$ python3 -q
>>> import numpy as np
>>> np.set_printoptions(precision=3, suppress=True, linewidth=200, sign=" ")
>>> F = np.array([[0.0, 1.0, 1.0, -1.0],
...     [2.0, -1.0, -3.0, -1.0],
...     [-2.0, 2.0, 4.0, 0.0],
...     [0.0, 0.0, 0.0, 2.0]])
>>> F
array([[ 0.,  1.,  1., -1.],
       [ 2., -1., -3., -1.],
       [-2.,  2.,  4.,  0.],
       [ 0.,  0.,  0.,  2.]])
>>> rk = np.linalg.matrix_rank(F)
>>> rk
np.int64(3)
>>> ns = np.linalg.svd(F)[2][rk:].T
>>> ns.shape
(4, 1)
>>> np.linalg.matrix_rank(F.T @ F), np.linalg.matrix_rank(F @ F.T)
(np.int64(3), np.int64(3))
>>> rng = np.random.default_rng(868753)
>>> labels = rng.permutation(4)
>>> labels
array([ 2,  3,  1,  0])
>>> Y = F[labels][:, labels]
>>> np.round(np.sort(np.abs(np.linalg.eigvals(Y))), 3) + 0
array([ 0.,  1.,  2.,  2.])
>>> np.trace(Y)
np.float64(5.0)
>>> Y
array([[ 4.,  0.,  2., -2.],
       [ 0.,  2.,  0.,  0.],
       [-3., -1., -1.,  2.],
       [ 1., -1.,  1.,  0.]])
>>> W0 = np.load("dump.npy")
>>> W0
array([[ 0,  0,  0,  0,  0,  0,  0,  0,  0,  0,  0,  0,  0,  0,  0],
       [ 0,  2,  0,  0,  0,  0,  0,  0,  0,  0,  0,  0,  0,  0,  0],
       [ 0,  0,  3,  0,  0,  0,  0,  0,  0,  0,  0,  0,  0,  0,  0],
       [ 0,  0,  0,  2,  0,  0,  0,  0,  0,  0,  0,  0,  0,  0,  0],
       [ 0,  0,  0,  0,  1,  0,  0,  0,  0,  0,  0,  0,  0,  0,  0],
       [ 0,  0,  0,  0,  0,  2,  0,  0,  0,  0,  0,  0,  0,  0,  0],
       [ 0,  0,  0,  0,  0,  0,  2,  0,  0,  0,  0,  0,  0,  0,  0],
       [ 0,  0,  0,  0,  0,  0,  0,  3,  0,  0,  0,  0,  0,  0,  0],
       [ 0,  0,  0,  0,  0,  0,  0,  0,  2,  0,  0,  0,  0,  0,  0],
       [ 0,  0,  0,  0,  0,  0,  0,  0,  0,  3,  0,  0,  0,  0,  0],
       [ 0,  0,  0,  0,  0,  0,  0,  0,  0,  0,  3,  0,  0,  0,  0],
       [ 0,  0,  0,  0,  0,  0,  0,  0,  0,  0,  0,  0,  0,  0,  0],
       [ 0,  0,  0,  0,  0,  0,  0,  0,  0,  0,  0,  0,  2,  0,  0],
       [ 0,  0,  0,  0,  0,  0,  0,  0,  0,  0,  0,  0,  0,  1,  0],
       [ 0,  0,  0,  0,  0,  0,  0,  0,  0,  0,  0,  0,  0,  0,  0]])
>>> # equal to its transpose
>>> np.round(np.linalg.det(W0), 3)
np.float64(0.0)
>>> np.flatnonzero(np.linalg.matrix_power((W0 != 0) + (W0.T != 0) + np.eye(15), 15)[10])
array([ 10])
>>> np.linalg.norm(W0, axis=0)
array([ 0.,  2.,  3.,  2.,  1.,  2.,  2.,  3.,  2.,  3.,  3.,  0.,  2.,  1.,  0.])
>>> W0[:, 12] @ W0[:, 11]
np.int64(0)
>>> E = np.load("x.npy")
>>> E
array([[  4,   5,   1,   2,   0,   3,   4,   5,   5,   2,   3,   0,   2,   5],
       [  0,   0,   1,   1,   1,   5,   1,   3,   4,   5,   1,   1,   0,   0],
       [  2,   3,   1,   0,   0,   5,   4,   1,   5,   0,   5,   0,   1,   4],
       [  4,   3,   3,   1,   2,   4,   0,   0,   4,   3,   2,   5,   3,   2],
       [  3,   0,   3,   5,   0,   0,   0,   0,   0,   4,   1,   1,   2,   2],
       [  4,   2,   4,   0,   3,   1,   3,   3,   4,   2,   1,   0,   0,   1],
       [  4,   4,   1,   3,   5,   0,   5,   2,   5,   5,   5,   0,   2,   3],
       [  2,   3,   3,   2,   1,   1,   1,   4,   3,   3,   2,   1,   5,   0],
       [  4,   0,   4,   5,   5,   5,   5,   1,   3,   4,   4,   1,   4,   5],
       [  4,   1,   3,   4,   5,   0,   1,   1,   4,   0,   0,   5,   1,   3],
       [  4,   5,   6,   7,   5,  28,   9,  20,  25,  27,   8,   5,   2,   5]])
>>> left, s, Vh = np.linalg.svd(E, full_matrices=False)
>>> np.allclose(left * s @ Vh, E)
True
>>> round(np.sqrt((s ** 2).sum()), 3), round(float(np.linalg.norm(E)), 3)
(np.float64(64.382), 64.382)
>>> np.round(Vh @ Vh.T, 3) + 0
array([[ 1.,  0.,  0.,  0.,  0.,  0.,  0.,  0.,  0.,  0.,  0.],
       [ 0.,  1.,  0.,  0.,  0.,  0.,  0.,  0.,  0.,  0.,  0.],
       [ 0.,  0.,  1.,  0.,  0.,  0.,  0.,  0.,  0.,  0.,  0.],
       [ 0.,  0.,  0.,  1.,  0.,  0.,  0.,  0.,  0.,  0.,  0.],
       [ 0.,  0.,  0.,  0.,  1.,  0.,  0.,  0.,  0.,  0.,  0.],
       [ 0.,  0.,  0.,  0.,  0.,  1.,  0.,  0.,  0.,  0.,  0.],
       [ 0.,  0.,  0.,  0.,  0.,  0.,  1.,  0.,  0.,  0.,  0.],
       [ 0.,  0.,  0.,  0.,  0.,  0.,  0.,  1.,  0.,  0.,  0.],
       [ 0.,  0.,  0.,  0.,  0.,  0.,  0.,  0.,  1.,  0.,  0.],
       [ 0.,  0.,  0.,  0.,  0.,  0.,  0.,  0.,  0.,  1.,  0.],
       [ 0.,  0.,  0.,  0.,  0.,  0.,  0.,  0.,  0.,  0.,  1.]])
>>> np.round(s / s[0], 3) + 0
array([ 1.   ,  0.294,  0.165,  0.123,  0.118,  0.106,  0.078,  0.071,  0.058,  0.031,  0.   ])
>>> (s > 1e-8).sum()
np.int64(10)
>>> left, s, Vh = np.linalg.svd(E)
>>> evecs = Vh[:(s > 1e-8).sum()]
>>> x0 = E[10] + 2 * E[7] + rng.integers(2) * np.eye(14)[1]
>>> x0
array([  8.,  11.,  12.,  11.,   7.,  30.,  11.,  28.,  31.,  33.,  12.,   7.,  12.,   5.])
>>> np.linalg.matrix_rank(np.vstack([E, x0]))
np.int64(10)
>>> round(float(np.linalg.norm(x0 - evecs.T @ evecs @ x0)), 3)
0.0
>>> round(float(np.trace(np.linalg.pinv(E) @ E)), 3)
10.0
>>> np.linalg.lstsq(E[:-1].T, E[-1])[2]
np.int32(10)
>>> left, s, Vh = np.linalg.svd(E)
>>> s.round(3) + 0
array([ 59.541,  17.496,   9.826,   7.3  ,   7.034,   6.314,   4.616,   4.232,   3.447,   1.847,   0.   ])
>>> np.argmax(s[:-1] / (s[1:] + 1e-6)) + 1
np.int64(10)
>>> Y = left[:, :10] @ np.diag(s[:10]) @ Vh[:10]
>>> round(np.linalg.norm(E - Y, 2), 3), np.round(s[10], 3)
(np.float64(0.0), np.float64(0.0))
>>> round(np.abs(E - Y).max(), 3)
np.float64(0.0)
>>> np.round(np.linalg.norm(E - Y) / np.linalg.norm(E), 3)
np.float64(0.0)
>>> W1 = np.array([[-8, 0, -1],
...     [9, -6, 5],
...     [-1, 0, -6],
...     [9, -7, -6],
...     [-5, 2, -9],
...     [6, -7, 9],
...     [-6, 6, 5],
...     [-5, 4, 4],
...     [-1, 3, 0],
...     [8, -2, 7],
...     [3, 4, 5],
...     [8, 5, 0],
...     [1, -2, -7],
...     [0, 1, 8]])
>>> c = np.array([-2, 2, -2])
>>> act = np.maximum(E @ W1 + c, 0)
>>> (act > 0).mean(axis=0)
array([ 0.909,  0.455,  0.727])
>>> act
array([[  19,    5,  123],
       [  57,    0,   79],
       [  20,   14,  124],
       [  82,    0,   29],
       [  61,    0,    0],
       [   0,   32,   16],
       [  15,   29,   48],
       [  39,    0,    0],
       [  30,    0,   29],
       [   9,   26,    0],
       [ 314,    0,  528]])
>>> C = np.array([[-2, 3, 3], [-1, -3, -3], [0, -1, -1]])
>>> act @ C
array([[ -43,  -81,  -81],
       [-114,   92,   92],
       [ -54, -106, -106],
       [-164,  217,  217],
       [-122,  183,  183],
       [ -32, -112, -112],
       [ -59,  -90,  -90],
       [ -78,  117,  117],
       [ -60,   61,   61],
       [ -44,  -51,  -51],
       [-628,  414,  414]])
>>> feats = np.loadtxt("data.csv", delimiter=",")
>>> feats
array([[-0.229,  2.798,  2.251,  2.479,  2.926,  3.419, -1.192],
       [-1.718,  2.054, -0.567,  3.269,  2.626,  3.362, -1.174],
       [-1.597, -1.477, -0.279, -1.552, -7.231,  4.719, -3.254],
       [-1.495, -1.328, -0.212, -0.524, -6.942,  4.075, -3.845],
       [-0.154,  2.998,  0.296,  1.284,  4.511,  1.973, -1.002],
       [-1.752,  2.686,  2.351, -0.514,  1.03 ,  2.777, -1.955],
       [-2.065, -0.613, -0.532, -2.389, -7.471,  2.018, -4.017],
       [-2.727, -2.818, -0.601, -0.46 , -6.626,  3.581, -3.799],
       [-2.447, -3.215,  0.469, -0.145, -7.941,  4.673, -3.548],
       [-1.581,  4.296,  0.667, -0.03 ,  2.134,  2.563, -1.777],
       [-1.237, -0.715,  0.898, -2.78 , -7.819,  5.541, -2.624],
       [-1.768,  0.856, -1.05 , -1.583, -8.88 ,  4.044, -3.558],
       [-1.47 ,  3.139,  0.392,  2.08 ,  4.948,  3.055, -1.589],
       [-1.448,  3.895, -1.406, -0.577,  1.825,  2.263, -2.76 ],
       [ 0.866,  2.008, -1.512,  1.673,  5.188,  2.603, -2.618],
       [-2.702, -2.735, -0.988, -0.992, -7.352,  0.116, -3.122],
       [-1.373,  4.172,  0.722,  1.11 ,  1.683,  2.088, -1.754],
       [-1.097,  4.274, -1.466,  1.372,  3.604,  2.372, -1.05 ],
       [-1.849, -2.083,  0.464, -0.565, -7.373,  3.841, -3.083],
       [-1.872,  4.148, -0.246,  1.657,  3.286,  5.153, -2.425],
       [ 0.912,  4.633,  0.669,  0.077,  2.545,  2.389, -0.383],
       [-1.665,  2.505,  1.067,  1.333,  1.638,  2.322, -2.617],
       [-1.277,  1.389, -0.56 ,  2.022,  1.297,  3.258, -3.005],
       [-1.555,  3.114, -0.288,  0.186,  2.725,  4.752, -0.972],
       [-1.024,  3.077,  0.544,  0.034,  3.757,  3.876, -2.546],
       [-2.949, -1.036, -0.977, -1.645, -7.215,  3.483, -5.942],
       [-1.001, -0.909,  0.063, -1.245, -6.829,  3.715, -2.271],
       [-0.823,  5.502, -1.025,  1.974,  4.3  ,  2.514, -0.586],
       [-3.203, -1.822, -1.808, -1.605, -7.276,  2.782, -3.279],
       [-0.723,  3.453, -0.846,  1.64 ,  2.761,  2.411, -0.815]])
>>> Xs = (feats - feats.mean(axis=0)) / feats.std(axis=0)
>>> np.argwhere(np.abs(Xs) > 2)
array([[  0,   2],
       [  1,   3],
       [  5,   2],
       [ 10,   5],
       [ 14,   0],
       [ 15,   5],
       [ 20,   0],
       [ 25,   6]])
>>> Xs.std(axis=0)
array([ 1.,  1.,  1.,  1.,  1.,  1.,  1.])
>>> c = np.linalg.lstsq(np.delete(Xs, 1, axis=1), Xs[:, 1])[0]
>>> c
array([-0.027, -0.032, -0.343,  1.05 ,  0.031,  0.204])
>>> np.abs(c).argmax()
np.int64(3)
>>> cov = np.cov(feats, rowvar=False)
>>> np.median(feats, axis=0)
array([-1.525,  2.279, -0.263,  0.002,  1.66 ,  3.157, -2.582])
>>> np.argwhere(np.triu(np.abs(np.corrcoef(feats.T)) > 0.8, 1))
array([[ 1,  4],
       [ 3,  4]])
>>> Y = F / np.sqrt((F ** 2).mean(axis=1, keepdims=True))
>>> F - F.mean(axis=1, keepdims=True)
array([[-0.25,  0.75,  0.75, -1.25],
       [ 2.75, -0.25, -2.25, -0.25],
       [-3.  ,  1.  ,  3.  , -1.  ],
       [-0.5 , -0.5 , -0.5 ,  1.5 ]])
>>> Y[3]
array([ 0.,  0.,  0.,  2.])
>>> X = np.load("block14.npy")
>>> X.round(3) + 0
array([[ 0.105,  0.965, -0.367, -0.341, -0.696, -1.168,  0.472, -0.299, -0.253, -1.593,  0.653,  1.032,  0.497,  1.142],
       [ 0.168,  1.007, -0.349, -0.502, -0.625, -1.142,  0.366, -0.253, -0.282, -1.537,  0.679,  1.102,  0.515,  1.144],
       [ 0.634,  1.059, -0.102, -1.676,  0.132, -0.604, -0.612,  0.196, -0.442, -0.63 ,  0.693,  1.357,  0.51 ,  0.83 ],
       [ 0.723,  0.946,  0.   , -1.892,  0.389, -0.335, -0.89 ,  0.334, -0.445, -0.223,  0.612,  1.28 ,  0.445,  0.613],
       [ 0.702,  0.238,  0.302, -1.783,  0.997,  0.596, -1.359,  0.61 , -0.278,  1.067,  0.13 ,  0.547,  0.077, -0.272],
       [ 0.509, -0.222,  0.393, -1.261,  1.081,  0.965, -1.272,  0.608, -0.112,  1.518, -0.174, -0.007, -0.151, -0.699],
       [ 0.192,  1.021, -0.341, -0.563, -0.597, -1.13 ,  0.324, -0.235, -0.293, -1.512,  0.687,  1.127,  0.521,  1.143],
       [-0.534,  0.174, -0.387,  1.328, -1.081, -0.934,  1.292, -0.613,  0.13 , -1.482,  0.143, -0.053,  0.127,  0.659],
       [ 0.142,  0.99 , -0.357, -0.434, -0.655, -1.154,  0.411, -0.273, -0.27 , -1.562,  0.669,  1.074,  0.508,  1.144],
       [-0.521,  0.2  , -0.39 ,  1.292, -1.081, -0.951,  1.282, -0.611,  0.12 , -1.501,  0.16 , -0.021,  0.14 ,  0.68 ],
       [-0.251, -1.053,  0.321,  0.715,  0.523,  1.095, -0.217,  0.189,  0.319,  1.443, -0.706, -1.185, -0.533, -1.134],
       [-0.729, -0.934, -0.008,  1.905, -0.41 ,  0.311,  0.911, -0.344,  0.444,  0.189, -0.604, -1.27 , -0.439, -0.593],
       [-0.775, -0.65 , -0.161,  1.998, -0.747, -0.133,  1.218, -0.51 ,  0.394, -0.446, -0.408, -1.   , -0.287, -0.194],
       [ 0.386,  1.1  , -0.264, -1.057, -0.334, -0.984, -0.042, -0.072, -0.373, -1.243,  0.733,  1.292,  0.549,  1.085],
       [-0.328, -1.084,  0.29 ,  0.911,  0.419,  1.037, -0.072,  0.124,  0.351,  1.337, -0.724, -1.251, -0.544, -1.111],
       [-0.662, -1.035,  0.075,  1.744, -0.202,  0.535,  0.691, -0.234,  0.446,  0.523, -0.676, -1.344, -0.496, -0.776],
       [-0.263, -1.058,  0.317,  0.743,  0.508,  1.088, -0.197,  0.179,  0.324,  1.429, -0.709, -1.195, -0.535, -1.132],
       [-0.085, -0.951,  0.372,  0.29 ,  0.717,  1.174, -0.505,  0.313,  0.243,  1.609, -0.644, -1.009, -0.491, -1.14 ],
       [-0.384,  0.432, -0.414,  0.929, -1.056, -1.086,  1.151, -0.57 ,  0.024, -1.644,  0.312,  0.277,  0.252,  0.864],
       [-0.36 , -1.094,  0.276,  0.991,  0.373,  1.009, -0.01 ,  0.096,  0.363,  1.286, -0.73 , -1.274, -0.547, -1.098],
       [-0.521, -1.106,  0.188,  1.396,  0.106,  0.815,  0.332, -0.062,  0.417,  0.962, -0.731, -1.356, -0.543, -0.982],
       [-0.314,  0.533, -0.418,  0.747, -1.027, -1.131,  1.073, -0.542, -0.021, -1.683,  0.377,  0.409,  0.3  ,  0.935],
       [-0.757, -0.468, -0.231,  1.938, -0.882, -0.356,  1.311, -0.569,  0.347, -0.751, -0.285, -0.806, -0.193,  0.023],
       [-0.55 ,  0.143, -0.382,  1.37 , -1.08 , -0.912,  1.304, -0.616,  0.143, -1.457,  0.122, -0.092,  0.112,  0.632],
       [-0.767, -0.794, -0.093,  1.99 , -0.604,  0.071,  1.097, -0.442,  0.424, -0.159, -0.506, -1.143, -0.363, -0.383],
       [ 0.398,  1.103, -0.258, -1.087, -0.315, -0.971, -0.066, -0.061, -0.377, -1.221,  0.734,  1.3  ,  0.549,  1.078]])
>>> # null space of dimension 12
>>> W1 = np.array([[2, 4, 2, -4],
...     [2, 0, 2, 0],
...     [-4, 5, -1, 3],
...     [1, 2, 5, -2],
...     [-3, 3, -1, -2],
...     [-5, 0, 3, -4],
...     [-4, 2, 0, -3],
...     [-2, -3, 5, -4],
...     [4, -4, 3, 5],
...     [-5, -5, 0, -1],
...     [3, -5, -5, -5],
...     [-1, -4, 2, -5],
...     [-1, -4, 3, 5],
...     [1, -2, 0, -4]])
>>> c = np.array([0, -3, -1, -2])
>>> act = np.maximum(X @ W1 + c, 0)
>>> (act > 0).astype(int)
array([[ 1,  0,  0,  0],
       [ 1,  0,  0,  0],
       [ 1,  0,  0,  0],
       [ 1,  0,  0,  0],
       [ 0,  0,  0,  0],
       [ 0,  0,  0,  0],
       [ 1,  0,  0,  0],
       [ 1,  1,  1,  1],
       [ 1,  0,  0,  0],
       [ 1,  1,  1,  1],
       [ 0,  1,  1,  1],
       [ 0,  1,  1,  1],
       [ 1,  1,  1,  1],
       [ 1,  0,  0,  0],
       [ 0,  1,  1,  1],
       [ 0,  1,  1,  1],
       [ 0,  1,  1,  1],
       [ 0,  1,  1,  1],
       [ 1,  0,  0,  0],
       [ 0,  1,  1,  1],
       [ 0,  1,  1,  1],
       [ 1,  0,  0,  0],
       [ 1,  1,  1,  1],
       [ 1,  1,  1,  1],
       [ 0,  1,  1,  1],
       [ 1,  0,  0,  0]])
>>> np.linalg.matrix_rank(act)
np.int64(4)
>>> C = np.array([[-2, 2, 2], [-1, 0, 0], [-1, -1, 0], [2, 1, -2]])
>>> (act @ C).round(6).argmax(axis=1)
array([ 1,  1,  1,  1,  0,  0,  1,  1,  1,  1,  0,  1,  1,  1,  0,  1,  0,  0,  1,  0,  1,  1,  1,  1,  1,  1])
